% python3 -q
>>> import numpy as np
>>> import numpy.linalg as la
>>> np.set_printoptions(precision=2, suppress=True, linewidth=100, floatmode="fixed")
>>> sigma = 20 * 0.5 ** np.arange(4)
>>> O, _ = la.qr(np.array([[0.0, -0.2, 1.6, 0.2],
...     [1.2, 0.5, -1.9, -1.3],
...     [0.4, -0.5, 0.1, -0.1],
...     [-1.0, -1.3, -0.1, 1.9]]))
>>> rng = np.random.default_rng(851)
>>> mat = rng.normal(size=(30, 4)) * sigma @ O
>>> mat
array([[-11.72,  -4.51, -12.92,  11.21],
       [  0.49,  11.41,  33.13, -18.44],
       [ 19.14,   5.51, -11.10, -10.20],
       [ -4.88,  -3.22,  -6.96,   6.77],
       [ -8.75,   3.72,  36.15, -28.19],
       [  4.81,  -9.68, -18.83,  -2.70],
       [-11.97,  -2.83,  10.06,   9.73],
       [ -0.32,  12.47,  24.04, -15.17],
       [ -5.13,  -6.50,   0.93,   0.89],
       [  0.47,  -8.09, -27.94,   8.43],
       [-18.30,  -9.20, -12.68,  27.73],
       [  0.97,   4.24,  22.22, -19.44],
       [ 20.00,  -9.22, -46.19,  22.84],
       [  2.96,   9.99,  42.64, -33.99],
       [ -2.08,   7.90,  -4.42,   7.76],
       [ -5.63,  -0.15,  19.33,  -8.93],
       [ -2.96,  -5.35,   9.18,  -9.47],
       [  4.78,   1.64,  -9.88,   0.32],
       [  7.75,   1.84,  -3.17,  -4.01],
       [-15.62,   3.17,  41.25, -17.51],
       [ -6.34,  -5.80,   0.90,   6.41],
       [  1.64,   3.71,   0.72,  -2.61],
       [  0.75,  -2.05,  13.57,  -8.36],
       [ -0.84,   0.27,   0.10,   2.16],
       [ -2.19,  11.97,  32.81, -23.63],
       [-18.71,  -8.40,  10.86,   1.05],
       [ -3.24,  -2.34,  -9.28,  10.17],
       [  2.44,   7.36,   7.39, -13.78],
       [ -7.01,  -1.90,  -6.34,  29.10],
       [ -3.32,  -1.24,  30.57, -24.47]])
>>> gram = np.cov(mat, rowvar=False)
>>> gram
array([[  77.86,   12.94,  -64.87,  -18.05],
       [  12.94,   44.63,   89.17,  -69.01],
       [ -64.87,   89.17,  449.17, -273.17],
       [ -18.05,  -69.01, -273.17,  251.79]])
>>> np.corrcoef(mat.T)
array([[ 1.00,  0.22, -0.35, -0.13],
       [ 0.22,  1.00,  0.63, -0.65],
       [-0.35,  0.63,  1.00, -0.81],
       [-0.13, -0.65, -0.81,  1.00]])
>>> np.argsort(-mat.std(axis=0).round(6), kind="stable")
array([2, 3, 0, 1])
>>> np.polyfit(mat[:, 2], mat[:, 0], 1)
array([-0.14, -1.29])
>>> round(float(np.corrcoef(mat[:, 2], mat[:, 0])[0, 1]), 2)
-0.35
>>> np.argwhere(np.triu(np.abs(np.corrcoef(mat.T)) > 0.8, 1))
array([[2, 3]])
>>> cen = (mat - mat.mean(axis=0)) / mat.std(axis=0)
>>> np.argwhere(np.abs(cen) > 2)
array([[ 2,  0],
       [12,  0],
       [12,  2],
       [28,  3]])
>>> b = la.lstsq(np.delete(cen, 3, axis=1), cen[:, 3])[0]
>>> b
array([-0.55,  0.17, -1.11])
>>> m1 = np.loadtxt("layer9.csv", delimiter=",")
>>> m1
array([[ 2.00,  3.00,  1.00,  0.00,  5.00],
       [ 5.00,  0.00,  0.00,  4.00,  0.00],
       [ 1.00,  0.00,  1.00,  0.00,  5.00],
       [ 0.00,  2.00,  4.00,  4.00, 20.00],
       [ 1.00,  5.00,  4.00,  2.00, 20.00],
       [ 0.00,  5.00,  1.00,  2.00,  5.00]])
>>> rank = la.matrix_rank(m1)
>>> rank
np.int64(4)
>>> ns = la.svd(m1)[2][rank:].T
>>> la.matrix_rank(m1.T @ m1), la.matrix_rank(m1 @ m1.T)
(np.int64(4), np.int64(4))
>>> [int(la.matrix_rank(np.delete(m1, i, axis=0))) for i in range(6)]
[4, 4, 4, 4, 4, 4]
>>> np.round(ns[:, 0] / ns[np.abs(ns[:, 0]).round(6).argmax(), 0], 2) + 0
array([ 0.00,  0.00,  1.00,  0.00, -0.20])
>>> [int(la.matrix_rank(m1[:, :j + 1])) for j in range(5)]
[1, 2, 3, 4, 4]
>>> np.allclose(m1 @ ns, 0)
True
>>> np.round(ns @ ns.T, 2) + 0
array([[ 0.00,  0.00,  0.00,  0.00,  0.00],
       [ 0.00,  0.00,  0.00,  0.00,  0.00],
       [ 0.00,  0.00,  0.96,  0.00, -0.19],
       [ 0.00,  0.00,  0.00,  0.00,  0.00],
       [ 0.00,  0.00, -0.19,  0.00,  0.04]])
>>> [int(la.matrix_rank(m1[:i])) for i in range(1, len(m1) + 1)]
[1, 2, 3, 4, 4, 4]
>>> np.abs(np.diag(la.qr(m1)[1])) > 1e-9
array([ True,  True,  True,  True, False])
>>> np.unique(m1.round(6), axis=0).shape
(6, 5)
>>> np.allclose(m1[:-1].T @ la.lstsq(m1[:-1].T, m1[-1])[0], m1[-1])
True
>>> np.round(m1 @ la.pinv(m1) @ m1, 2) + 0
array([[ 2.00,  3.00,  1.00,  0.00,  5.00],
       [ 5.00,  0.00,  0.00,  4.00,  0.00],
       [ 1.00,  0.00,  1.00,  0.00,  5.00],
       [ 0.00,  2.00,  4.00,  4.00, 20.00],
       [ 1.00,  5.00,  4.00,  2.00, 20.00],
       [ 0.00,  5.00,  1.00,  2.00,  5.00]])
>>> round(np.trace(la.pinv(m1) @ m1), 2)
np.float64(4.0)
>>> E = np.load("test8.npy")
>>> E
array([[ -2,  -2,  -1,  -1],
       [ -3,  -3,   1,   0],
       [  1,  -2,  -2,  -2],
       [-11, -11,   2,  -1]])
>>> rank = la.matrix_rank(E)
>>> rank
np.int64(3)
>>> ns = la.svd(E)[2][rank:].T
>>> ns.shape
(4, 1)
>>> np.round(E @ ns, 2) + 0
array([[0.00],
       [0.00],
       [0.00],
       [0.00]])
>>> U, sigma, VT = la.svd(E)
>>> vecs = VT[:(sigma > 1e-8).sum()]
>>> vec = E[3] + 3 * E[1] + rng.integers(2) * np.eye(4)[2]
>>> vec
array([-20.00, -20.00,   6.00,  -1.00])
>>> vecs.T @ vecs
array([[ 0.99,  0.03,  0.05, -0.09],
       [ 0.03,  0.93, -0.13,  0.22],
       [ 0.05, -0.13,  0.76,  0.40],
       [-0.09,  0.22,  0.40,  0.33]])
>>> out = E + rng.integers(-2, 3, (4, 3)) @ rng.integers(-2, 3, (3, 4))
>>> out
array([[ -6,  -2,  -3,  -3],
       [ -5,  -4,   0,  -1],
       [  2,  -3,   0,  -3],
       [-12, -11,   3,  -3]])
>>> la.matrix_rank(out - E, tol=1e-8)
np.int64(3)
>>> np.abs(out - E).sum(axis=1)
array([8, 5, 5, 4])
>>> out - E
array([[-4,  0, -2, -2],
       [-2, -1, -1, -1],
       [ 1, -1,  2, -1],
       [-1,  0,  1, -2]])
>>> def softmax(z):
...     e = np.exp(z - z.max(axis=-1, keepdims=True))
...     return e / e.sum(axis=-1, keepdims=True)
... 
>>> softmax(E).sum(axis=1)
array([1.00, 1.00, 1.00, 1.00])
>>> np.round(softmax(10 * E[2]), 2) + 0
array([1.00, 0.00, 0.00, 0.00])
>>> softmax(E[2] + 2)
array([0.87, 0.04, 0.04, 0.04])
>>> softmax(E[2])
array([0.87, 0.04, 0.04, 0.04])
>>> S = E @ E.T / np.sqrt(4)
>>> softmax(S)[2] @ E
array([-0.48, -3.04, -1.50, -1.85])
>>> np.round(softmax(S), 2) + 0
array([[0.00, 0.00, 0.00, 1.00],
       [0.00, 0.00, 0.00, 1.00],
       [0.03, 0.00, 0.86, 0.12],
       [0.00, 0.00, 0.00, 1.00]])
>>> np.round(softmax(S + np.triu(np.full(S.shape, -np.inf), 1)), 2) + 0
array([[1.00, 0.00, 0.00, 0.00],
       [0.02, 0.98, 0.00, 0.00],
       [0.03, 0.00, 0.97, 0.00],
       [0.00, 0.00, 0.00, 1.00]])
>>> [round(float(x), 2) for x in la.svd(E, compute_uv=False)[:3]]
[16.54, 3.8, 0.96]
>>> basis = 3 * np.array([[-0.9, -0.9, -0.9, -1.8], [0.6, -0.3, -1.2, -0.3]])
>>> labels = rng.integers(0, 2, 24)
>>> M = basis[labels] + rng.normal(size=(24, 4))
>>> M
array([[-2.18, -3.13, -3.50, -6.64],
       [-1.92, -2.21, -2.88, -4.29],
       [-2.89, -4.10, -4.51, -5.25],
       [ 2.41, -2.77, -5.21, -1.79],
       [ 2.58, -1.54, -4.92, -0.66],
       [ 0.17, -2.56, -4.78,  0.38],
       [ 1.86, -1.82, -4.53, -0.93],
       [-1.50, -2.64, -2.64, -6.04],
       [ 0.86, -1.33, -3.37, -0.67],
       [ 2.72, -0.16, -3.00, -4.16],
       [-3.22, -4.47, -4.03, -3.15],
       [ 2.32, -2.05, -3.05, -1.97],
       [-3.01, -3.72, -0.96, -6.23],
       [-1.31, -1.97, -3.14, -4.11],
       [-4.13, -3.15, -3.35, -5.74],
       [ 3.40, -1.57, -3.44, -0.35],
       [-4.35, -3.88, -1.76, -4.61],
       [ 0.59, -0.37, -4.40, -2.29],
       [-3.21, -2.21, -3.69, -4.51],
       [ 0.59,  0.06, -2.25, -0.46],
       [-3.58, -4.35, -1.84, -4.87],
       [ 1.93, -0.91, -3.54, -3.00],
       [ 0.88, -2.80, -3.15, -1.00],
       [ 2.20, -1.97, -4.11, -0.07]])
>>> basis = M[[4, 9]].astype(float)
>>> for _ in range(3):
...     labels = la.norm(M[:, None] - basis, axis=-1).argmin(axis=1)
...     basis = np.array([M[labels == j].mean(axis=0) for j in range(2)])
... 
>>> labels
array([1, 1, 1, 0, 0, 0, 0, 1, 0, 0, 1, 0, 1, 1, 1, 0, 1, 0, 1, 0, 1, 0, 0, 0])
>>> np.abs(basis[1] - basis[0]).argmax()
np.int64(0)
>>> vec = np.array([-3, -1, 3, 0])
>>> y = M @ vec
>>> np.round(la.pinv(M) @ M, 2) + 0
array([[1.00, 0.00, 0.00, 0.00],
       [0.00, 1.00, 0.00, 0.00],
       [0.00, 0.00, 1.00, 0.00],
       [0.00, 0.00, 0.00, 1.00]])
>>> y = y + 0.1 * rng.normal(size=24)
>>> y
array([ -0.88,  -0.76,  -0.69, -20.09, -21.06, -12.32, -17.32,  -0.76, -11.36, -16.98,   2.26,
       -13.86,   9.88,  -3.44,   5.43, -18.78,  11.79, -14.54,   0.74,  -8.49,   9.76, -15.63,
        -9.29, -16.90])
>>> b, *_ = la.lstsq(M, y)
>>> np.round(la.norm(y - M @ b), 2)
np.float64(0.4)
>>> gram = np.cov(M, rowvar=False)
>>> np.argwhere(np.triu(np.abs(np.corrcoef(M.T)) > 0.8, 1))
array([], shape=(0, 2), dtype=int64)
>>> round(np.corrcoef(M[:, 0], M[:, 3])[0, 1], 2)
np.float64(0.75)
>>> X = np.load("case6.npy")
>>> X
array([[ 0,  1,  3, 15],
       [ 2,  3,  0,  0],
       [ 3,  2,  3, 15],
       [ 2,  1,  1,  5],
       [ 1,  3,  2, 10]])
>>> cen = mat - mat.mean(axis=0)
>>> vecs = la.svd(cen)[2][:1]
>>> out = cen - cen @ vecs.T @ vecs
>>> la.norm(out, axis=1).round(6).argmax()
np.int64(2)
>>> (cen @ vecs.T).std(axis=0)
array([25.34])
>>> rank = la.matrix_rank(X)
>>> rank
np.int64(3)
>>> ns = la.svd(X)[2][rank:].T
>>> [int(la.matrix_rank(X[:i])) for i in range(1, len(X) + 1)]
[1, 2, 3, 3, 3]
>>> np.round(ns @ ns.T, 2) + 0
array([[ 0.00,  0.00,  0.00,  0.00],
       [ 0.00,  0.00,  0.00,  0.00],
       [ 0.00,  0.00,  0.96, -0.19],
       [ 0.00,  0.00, -0.19,  0.04]])
>>> np.round(X @ ns, 2) + 0
array([[0.00],
       [0.00],
       [0.00],
       [0.00],
       [0.00]])
>>> [int(la.matrix_rank(np.delete(X, i, axis=0))) for i in range(5)]
[3, 3, 3, 3, 3]
>>> np.allclose(X @ ns, 0)
True
>>> np.round(ns[:, 0] / ns[np.abs(ns[:, 0]).round(6).argmax(), 0], 2) + 0
array([ 0.00,  0.00,  1.00, -0.20])
>>> ns.shape
(4, 1)
>>> np.round(X @ la.pinv(X) @ X, 2) + 0
array([[ 0.00,  1.00,  3.00, 15.00],
       [ 2.00,  3.00,  0.00,  0.00],
       [ 3.00,  2.00,  3.00, 15.00],
       [ 2.00,  1.00,  1.00,  5.00],
       [ 1.00,  3.00,  2.00, 10.00]])
>>> la.lstsq(X[:-1].T, X[-1])[2]
np.int32(3)
>>> round(np.trace(la.pinv(X) @ X), 2)
np.float64(3.0)
>>> np.unique(X.round(6), axis=0).shape
(5, 4)
>>> U, sigma, VT = la.svd(X)
>>> vecs = VT[:(sigma > 1e-8).sum()]
>>> vec = X[1] + 4 * X[2] + rng.integers(2) * np.eye(4)[3]
>>> vec
array([14.00, 11.00, 12.00, 61.00])
>>> round(float(la.norm(vec - vecs.T @ vecs @ vec)), 2)
0.2
>>> K = np.array([[2.39, -0.8, 0.1],
...     [-2.71, 0.9, 1.0],
...     [-4.64, 1.4, -0.9],
...     [-2.12, 0.8, 0.1],
...     [-0.17, 0.1, 0.1],
...     [3.64, -1.2, -1.9],
...     [-3.12, 1.1, 0.1],
...     [3.05, -1.0, 1.4],
...     [-4.55, 1.5, -0.4],
...     [1.57, -0.5, -0.1],
...     [7.52, -2.3, -0.1],
...     [-3.22, 1.1, -0.1],
...     [1.8, -0.7, -0.4],
...     [0.98, -0.4, 0.1],
...     [4.8, -1.7, -1.2],
...     [2.35, -0.8, 0.5]])
>>> out = M / la.norm(M, axis=1, keepdims=True)
>>> gram = out @ out.T
>>> round(np.degrees(np.arccos(np.clip(gram[11, 8], -1, 1))), 2)
np.float64(25.35)
>>> np.argwhere(np.triu(np.abs(gram) > 0.95, 1))
array([[ 0,  1],
       [ 0,  2],
       [ 0,  7],
       [ 0, 13],
       [ 0, 14],
       [ 0, 18],
       [ 1,  2],
       [ 1,  7],
       [ 1, 13],
       [ 1, 14],
       [ 1, 18],
       [ 2, 10],
       [ 2, 13],
       [ 2, 14],
       [ 2, 18],
       [ 3,  4],
       [ 3,  6],
       [ 3,  8],
       [ 3, 11],
       [ 3, 22],
       [ 3, 23],
       [ 4,  6],
       [ 4,  8],
       [ 4, 15],
       [ 4, 23],
       [ 6,  8],
       [ 6, 23],
       [ 7, 13],
       [ 8, 23],
       [ 9, 21],
       [12, 16],
       [12, 20],
       [13, 14],
       [13, 18],
       [14, 16],
       [14, 18],
       [14, 20],
       [15, 23],
       [16, 20]])
>>> (gram - 2 * np.eye(24)).round(6).argmax(axis=1)
array([ 7,  0,  1,  6,  6,  8,  8,  0,  6, 21,  2,  3, 20,  1, 18, 23, 20, 19, 14, 17, 16,  9,  3,
        4])
>>> gram[11]
array([0.63, 0.61, 0.63, 0.97, 0.92, 0.75, 0.94, 0.63, 0.90, 0.87, 0.56, 1.00, 0.42, 0.69, 0.46,
       0.92, 0.34, 0.84, 0.52, 0.80, 0.43, 0.95, 0.92, 0.90])
>>> F = np.load("m.npy")
>>> F
array([[0.20, 0.40, 0.40],
       [0.40, 0.40, 0.20],
       [0.50, 0.00, 0.50]])
>>> U, sigma, VT = la.svd(F, full_matrices=False)
>>> np.abs(U[:, 0]).round(6).argmax()
np.int64(2)
>>> np.cumsum(sigma ** 2) / np.sum(sigma ** 2)
array([0.84, 0.97, 1.00])
>>> np.round(U.T @ F @ VT.T, 2) + 0
array([[1.01, 0.00, 0.00],
       [0.00, 0.40, 0.00],
       [0.00, 0.00, 0.20]])
>>> (sigma > 1e-8).sum()
np.int64(3)
>>> np.allclose(U * sigma @ VT, F)
True
>>> np.abs(VT[0])
array([0.64, 0.43, 0.64])
>>> np.round(U.T @ U, 2) + 0
array([[1.00, 0.00, 0.00],
       [0.00, 1.00, 0.00],
       [0.00, 0.00, 1.00]])
>>> labels = rng.permutation(3)
>>> labels
array([0, 1, 2])
>>> out = F[labels][:, labels]
>>> np.diag(out)
array([0.20, 0.40, 0.50])
>>> out
array([[0.20, 0.40, 0.40],
       [0.40, 0.40, 0.20],
       [0.50, 0.00, 0.50]])
>>> np.trace(out)
np.float64(1.1)
